$ ipython --no-banner

In [1]: import numpy as np

In [2]: np.set_printoptions(precision=3, suppress=True, linewidth=140)

In [3]: K = np.load("dump.npy")

In [4]: K
Out[4]: 
array([[ 0.3,  0.2,  1.8, -0.7, -1.1,  0.8],
       [ 0.7, -1. , -3.9,  1.3, -0.2, -0.1],
       [-0.5, -0.2,  5.4, -1. , -0.1,  0.3],
       [-0.1,  0.2,  6.3, -0.6, -0.4,  1.8],
       [ 0.3,  0.1, -1.2, -1.3, -0.6,  0.2],
       [ 0. ,  0.9, -4.2, -1.4, -0.4,  0.1],
       [ 1. , -0.8,  5.7,  0.2,  1.4, -0.1]])

In [5]: vec = np.array([2, 1, -1, -2, 1, 1])

In [6]: y = K @ vec

In [7]: y
Out[7]: array([ 0.1,  1.4, -4.4, -3.7,  4.1,  7.6, -3.6])

In [8]: rng = np.random.default_rng(65)

In [9]: y = y + 0.3 * rng.normal(size=7)

In [10]: y
Out[10]: array([-0.234,  1.459, -4.028, -4.17 ,  3.909,  7.373, -3.574])

In [11]: c, *_ = np.linalg.lstsq(K, y)

In [12]: round(float(np.linalg.norm(y - K @ c)), 3)
Out[12]: 0.134

In [13]: c
Out[13]: array([ 1.606,  0.575, -0.996, -2.101,  1.026,  0.731])

In [14]: hat = K @ np.linalg.solve(K.T @ K, K.T)

In [15]: hat @ K[:, 3]
Out[15]: array([-0.7,  1.3, -1. , -0.6, -1.3, -1.4,  0.2])

In [16]: np.round(np.trace(hat), 3)
Out[16]: np.float64(6.0)

In [17]: np.diag(hat)
Out[17]: array([0.929, 0.93 , 0.857, 0.986, 0.574, 0.736, 0.988])

In [18]: np.allclose(hat @ hat, hat)
Out[18]: True

In [19]: np.round(np.linalg.eigvalsh(hat), 3) + 0
Out[19]: array([0., 1., 1., 1., 1., 1., 1.])

In [20]: E = np.load("case16.npy")

In [21]: E
Out[21]: 
array([[ 0.26 ,  0.158, -0.046,  0.943, -0.127],
       [ 0.608,  0.677, -0.276, -0.303, -0.061],
       [-0.13 ,  0.268,  0.614, -0.076, -0.727],
       [-0.564,  0.66 ,  0.15 ,  0.114,  0.459],
       [-0.477,  0.096, -0.722,  0.014, -0.491]])

In [22]: cov = E.T @ E

In [23]: np.linalg.svd(E, compute_uv=False) ** 2
Out[23]: array([1., 1., 1., 1., 1.])

In [24]: (E @ E.T).shape
Out[24]: (5, 5)

In [25]: np.diag(cov)
Out[25]: array([1., 1., 1., 1., 1.])

In [26]: np.linalg.eigvalsh(cov)[::-1]
Out[26]: array([1., 1., 1., 1., 1.])

In [27]: M2 = np.c_[K[:, :4] @ np.array([[3, 1, 3, 3], [0, 3, 3, 0], [3, 0, 0, 0], [3, 2, 2, 1]]), np.array([2, 0, 0, 3, 3, 2, 2])]

In [28]: M2
Out[28]: 
array([[  4.2,  -0.5,   0.1,   0.2,   2. ],
       [ -5.7,   0.3,   1.7,   3.4,   0. ],
       [ 11.7,  -3.1,  -4.1,  -2.5,   0. ],
       [ 16.8,  -0.7,  -0.9,  -0.9,   3. ],
       [ -6.6,  -2. ,  -1.4,  -0.4,   3. ],
       [-16.8,  -0.1,  -0.1,  -1.4,   2. ],
       [ 20.7,  -1. ,   1. ,   3.2,   2. ]])

In [29]: np.round(np.linalg.norm(M2 - K @ np.linalg.lstsq(K, M2)[0], axis=0), 3) + 0
Out[29]: array([0.   , 0.   , 0.   , 0.   , 0.532])

In [30]: np.round(E @ E.T, 3) + 0
Out[30]: 
array([[1., 0., 0., 0., 0.],
       [0., 1., 0., 0., 0.],
       [0., 0., 1., 0., 0.],
       [0., 0., 0., 1., 0.],
       [0., 0., 0., 0., 1.]])

In [31]: np.round(E[:, 0] @ E[:, 3], 3)
Out[31]: np.float64(-0.0)

In [32]: np.linalg.pinv(E)
Out[32]: 
array([[ 0.26 ,  0.608, -0.13 , -0.564, -0.477],
       [ 0.158,  0.677,  0.268,  0.66 ,  0.096],
       [-0.046, -0.276,  0.614,  0.15 , -0.722],
       [ 0.943, -0.303, -0.076,  0.114,  0.014],
       [-0.127, -0.061, -0.727,  0.459, -0.491]])

In [33]: np.linalg.svd(E, compute_uv=False)
Out[33]: array([1., 1., 1., 1., 1.])

In [34]: M2 = E + rng.integers(-2, 3, (5, 4)) @ rng.integers(-2, 3, (4, 5))

In [35]: M2
Out[35]: 
array([[-0.74 ,  3.158,  3.954,  3.943,  3.873],
       [ 2.608, -0.323, -2.276, -0.303, -5.061],
       [ 0.87 , -0.732,  1.614,  0.924, -3.727],
       [ 0.436, -1.34 , -3.85 , -2.886, -0.541],
       [ 3.523, -1.904, -5.722, -1.986, -3.491]])

In [36]: np.round(np.linalg.svd(M2 - E, compute_uv=False), 3) + 0
Out[36]: array([12.378,  5.103,  2.591,  1.016,  0.   ])

In [37]: np.abs(M2 - E).sum(axis=1)
Out[37]: array([15., 10.,  7., 11., 16.])

In [38]: np.round(M2[2] @ M2[0], 3)
Out[38]: np.float64(-7.367)

In [39]: np.round(np.linalg.norm(M2, 1), 3), round(float(np.linalg.norm(M2, np.inf)), 3)
Out[39]: (np.float64(17.416), 16.626)

In [40]: np.linalg.norm(M2, axis=1)
Out[40]: array([7.53 , 6.147, 4.317, 5.043, 8.057])

In [41]: round(np.linalg.norm(M2[2], 1), 3), round(np.linalg.norm(M2[2], np.inf), 3)
Out[41]: (np.float64(7.867), np.float64(3.727))

In [42]: np.linalg.norm(M2, axis=1).argmax()
Out[42]: np.int64(4)

In [43]: round(float(np.linalg.norm(M2[2] - M2[0])), 3)
Out[43]: 9.491

In [44]: arr = np.array([[-1.0, 2.0, 0.0, 4.0, 5.0],
    ...:     [-1.0, -1.0, 1.0, 5.0, -2.0],
    ...:     [2.0, 0.0, 2.0, -4.0, 5.0],
    ...:     [0.0, 0.0, 0.0, 0.0, 1.0],
    ...:     [0.0, 0.0, 0.0, 1.0, -2.0]])

In [45]: arr
Out[45]: 
array([[-1.,  2.,  0.,  4.,  5.],
       [-1., -1.,  1.,  5., -2.],
       [ 2.,  0.,  2., -4.,  5.],
       [ 0.,  0.,  0.,  0.,  1.],
       [ 0.,  0.,  0.,  1., -2.]])

In [46]: np.allclose(arr, arr.T)
Out[46]: False

In [47]: np.linalg.matrix_power(arr, 2)
Out[47]: 
array([[ -1.,  -4.,   2.,  11., -15.],
       [  4.,  -1.,   1., -15.,  11.],
       [  2.,   4.,   4.,   5.,   6.],
       [  0.,   0.,   0.,   1.,  -2.],
       [  0.,   0.,   0.,  -2.,   5.]])

In [48]: np.round(np.linalg.det(arr), 3)
Out[48]: np.float64(-10.0)

In [49]: np.sort(np.abs(np.linalg.eigvals(arr)))
Out[49]: array([0.414, 2.081, 2.081, 2.309, 2.414])

In [50]: (arr - arr.T) / 2
Out[50]: 
array([[ 0. ,  1.5, -1. ,  2. ,  2.5],
       [-1.5,  0. ,  0.5,  2.5, -1. ],
       [ 1. , -0.5,  0. , -2. ,  2.5],
       [-2. , -2.5,  2. ,  0. ,  0. ],
       [-2.5,  1. , -2.5,  0. ,  0. ]])

In [51]: arr @ arr
Out[51]: 
array([[ -1.,  -4.,   2.,  11., -15.],
       [  4.,  -1.,   1., -15.,  11.],
       [  2.,   4.,   4.,   5.,   6.],
       [  0.,   0.,   0.,   1.,  -2.],
       [  0.,   0.,   0.,  -2.,   5.]])

In [52]: labels = rng.permutation(5)

In [53]: labels
Out[53]: array([3, 0, 1, 4, 2])

In [54]: M2 = arr[labels][:, labels]

In [55]: M2
Out[55]: 
array([[ 0.,  0.,  0.,  1.,  0.],
       [ 4., -1.,  2.,  5.,  0.],
       [ 5., -1., -1., -2.,  1.],
       [ 1.,  0.,  0., -2.,  0.],
       [-4.,  2.,  0.,  5.,  2.]])

In [56]: np.trace(M2)
Out[56]: np.float64(-2.0)

In [57]: np.sort(np.abs(np.linalg.eigvals(M2)))
Out[57]: array([0.414, 2.081, 2.081, 2.309, 2.414])

In [58]: np.linalg.eigvals(arr)
Out[58]: array([ 2.309+0.j   , -1.154+1.732j, -1.154-1.732j,  0.414+0.j   , -2.414+0.j   ])

In [59]: np.einsum("ij,ji->", arr, arr)
Out[59]: np.float64(8.0)

In [60]: round(np.linalg.det(2 * arr), 3), round(np.linalg.det(arr), 3)
Out[60]: (np.float64(-320.0), np.float64(-10.0))

In [61]: np.poly(arr)
Out[61]: array([  1.,   2.,  -2., -12., -19.,  10.])

In [62]: np.round(np.linalg.det(arr.T), 3)
Out[62]: np.float64(-10.0)

In [63]: np.einsum("ii->", arr)
Out[63]: np.float64(-2.0)

In [64]: M2 = arr / np.sqrt((arr ** 2).mean(axis=1, keepdims=True))

In [65]: np.linalg.norm(M2, axis=1)
Out[65]: array([2.236, 2.236, 2.236, 2.236, 2.236])

In [66]: arr - arr.mean(axis=1, keepdims=True)
Out[66]: 
array([[-3. ,  0. , -2. ,  2. ,  3. ],
       [-1.4, -1.4,  0.6,  4.6, -2.4],
       [ 1. , -1. ,  1. , -5. ,  4. ],
       [-0.2, -0.2, -0.2, -0.2,  0.8],
       [ 0.2,  0.2,  0.2,  1.2, -1.8]])

In [67]: np.linalg.matrix_rank(M2) == np.linalg.matrix_rank(arr)
Out[67]: np.True_

In [68]: X = np.loadtxt("layer16.csv", delimiter=",")

In [69]: X
Out[69]: 
array([[ -2.   ,  -1.7  ,   5.036],
       [ -1.   ,  -1.4  ,   4.265],
       [  0.5  ,  -0.7  ,   2.075],
       [ -1.6  ,  -0.4  ,   1.248],
       [  1.   ,   1.6  ,  -4.794],
       [ -1.6  ,   0.7  ,  -2.098],
       [  0.6  ,   0.9  ,  -2.68 ],
       [ -0.9  ,  -0.2  ,   0.645],
       [  0.6  ,   1.6  ,  -4.773],
       [  0.2  ,   0.6  ,  -1.741],
       [ -0.7  ,  -1.1  ,   3.308],
       [ -0.5  ,   0.4  ,  -1.255],
       [ -1.2  ,  -0.7  ,   2.063],
       [  1.   ,   0.3  ,  -0.836],
       [ -1.3  ,   1.   ,  -2.984],
       [  0.3  ,   0.3  ,  -0.891],
       [  0.5  ,  -0.1  ,   0.269],
       [  0.2  ,   2.4  ,  -7.139],
       [ -2.5  ,   0.9  ,  -2.752],
       [  0.1  ,  -1.6  ,   4.762],
       [  2.1  ,  -1.3  ,   3.944],
       [  0.1  ,  -0.5  ,   1.539],
       [ -0.3  ,   0.5  ,  -1.488],
       [  0.3  ,   3.6  , -10.796],
       [  0.9  ,  -0.6  ,   1.777],
       [  0.2  ,   0.1  ,  -0.287],
       [ -0.2  ,  -1.8  ,   5.343],
       [  1.2  ,   0.5  ,  -1.494],
       [  1.3  ,  -0.5  ,   1.526],
       [  1.1  ,   0.1  ,  -0.288],
       [ -0.1  ,   1.5  ,  -4.453],
       [  0.5  ,   0.5  ,  -1.464],
       [ -1.6  ,  -0.5  ,   1.424],
       [  1.9  ,   0.   ,  -0.057],
       [  0.   ,   0.1  ,  -0.21 ]])

In [70]: M2 = X / np.sqrt((X ** 2).mean(axis=1, keepdims=True))

In [71]: M2[21]
Out[71]: array([ 0.107, -0.534,  1.644])

In [72]: np.linalg.matrix_rank(X - X.mean(axis=1, keepdims=True))
Out[72]: np.int64(2)

In [73]: np.linalg.norm(M2, axis=1)
Out[73]: 
array([1.732, 1.732, 1.732, 1.732, 1.732, 1.732, 1.732, 1.732, 1.732, 1.732, 1.732, 1.732, 1.732, 1.732, 1.732, 1.732, 1.732, 1.732, 1.732,
       1.732, 1.732, 1.732, 1.732, 1.732, 1.732, 1.732, 1.732, 1.732, 1.732, 1.732, 1.732, 1.732, 1.732, 1.732, 1.732])

In [74]: left, sv, Vt = np.linalg.svd(X, full_matrices=False)

In [75]: np.round(left.T @ left, 3) + 0
Out[75]: 
array([[1., 0., 0.],
       [0., 1., 0.],
       [0., 0., 1.]])

In [76]: np.abs(left[:, 0]).round(6).argmax()
Out[76]: np.int64(23)

In [77]: left.shape, sv.shape, Vt.shape
Out[77]: ((35, 3), (3,), (3, 3))

In [78]: cen = (X - X.mean(axis=0)) / X.std(axis=0)

In [79]: cen.std(axis=0)
Out[79]: array([1., 1., 1.])

In [80]: c = np.linalg.lstsq(np.delete(cen, 1, axis=1), cen[:, 1])[0]

In [81]: np.round(1 - np.var(cen[:, 1] - np.delete(cen, 1, axis=1) @ c), 3)
Out[81]: np.float64(1.0)

In [82]: np.abs(np.linalg.svd(X)[2][-1])
Out[82]: array([0.003, 0.948, 0.317])

In [83]: np.argsort(-np.linalg.norm(X, axis=0).round(6), kind="stable")[:3]
Out[83]: array([2, 1, 0])

In [84]: np.linalg.matrix_rank(X, rtol=0.1)
Out[84]: np.int64(2)

In [85]: [round(float(x), 3) for x in np.linalg.svd(X, compute_uv=False)[:3]]
Out[85]: [21.515, 6.339, 0.076]

In [86]: np.linalg.cond(X) > 100
Out[86]: np.True_

In [87]: W0 = np.load("run8.npy")

In [88]: W0
Out[88]: 
array([[ 9.23 ,  5.677,  9.769,  9.283],
       [10.506,  5.391,  8.96 , 11.29 ],
       [ 9.511,  4.793,  9.444, 10.341],
       [10.396,  4.93 , 10.634, 11.177],
       [ 9.026,  5.69 , 11.249,  8.885],
       [ 9.735,  4.006, 10.557,  8.906],
       [10.643,  4.987, 10.242,  9.07 ],
       [ 9.481,  7.425,  8.423, 10.239],
       [10.551,  4.658,  8.318, 11.307],
       [ 8.305,  2.871, 10.678,  8.872]])

In [89]: labels = W0[:, 0] > np.median(W0[:, 0])

In [90]: r0 = W0[labels].mean(axis=0) - W0[~labels].mean(axis=0)

In [91]: r0
Out[91]: array([ 1.256, -0.497, -0.17 ,  0.826])

In [92]: np.argsort(-np.abs(r0).round(6), kind="stable")
Out[92]: array([0, 3, 1, 2])

In [93]: labels.astype(int)
Out[93]: array([0, 1, 0, 1, 0, 1, 1, 0, 1, 0])

In [94]: labels = rng.permutation(4)

In [95]: M2 = W0[:, labels] * rng.choice([-1, 1], 4)

In [96]: M2
Out[96]: 
array([[ -9.23 ,   9.283,  -5.677,   9.769],
       [-10.506,  11.29 ,  -5.391,   8.96 ],
       [ -9.511,  10.341,  -4.793,   9.444],
       [-10.396,  11.177,  -4.93 ,  10.634],
       [ -9.026,   8.885,  -5.69 ,  11.249],
       [ -9.735,   8.906,  -4.006,  10.557],
       [-10.643,   9.07 ,  -4.987,  10.242],
       [ -9.481,  10.239,  -7.425,   8.423],
       [-10.551,  11.307,  -4.658,   8.318],
       [ -8.305,   8.872,  -2.871,  10.678]])

In [97]: left, _, Vt = np.linalg.svd(W0.T @ M2)

In [98]: np.round(np.linalg.lstsq(W0, M2)[0], 3) + 0
Out[98]: 
array([[-1.,  0.,  0.,  0.],
       [ 0.,  0., -1.,  0.],
       [ 0.,  0.,  0.,  1.],
       [ 0.,  1.,  0.,  0.]])
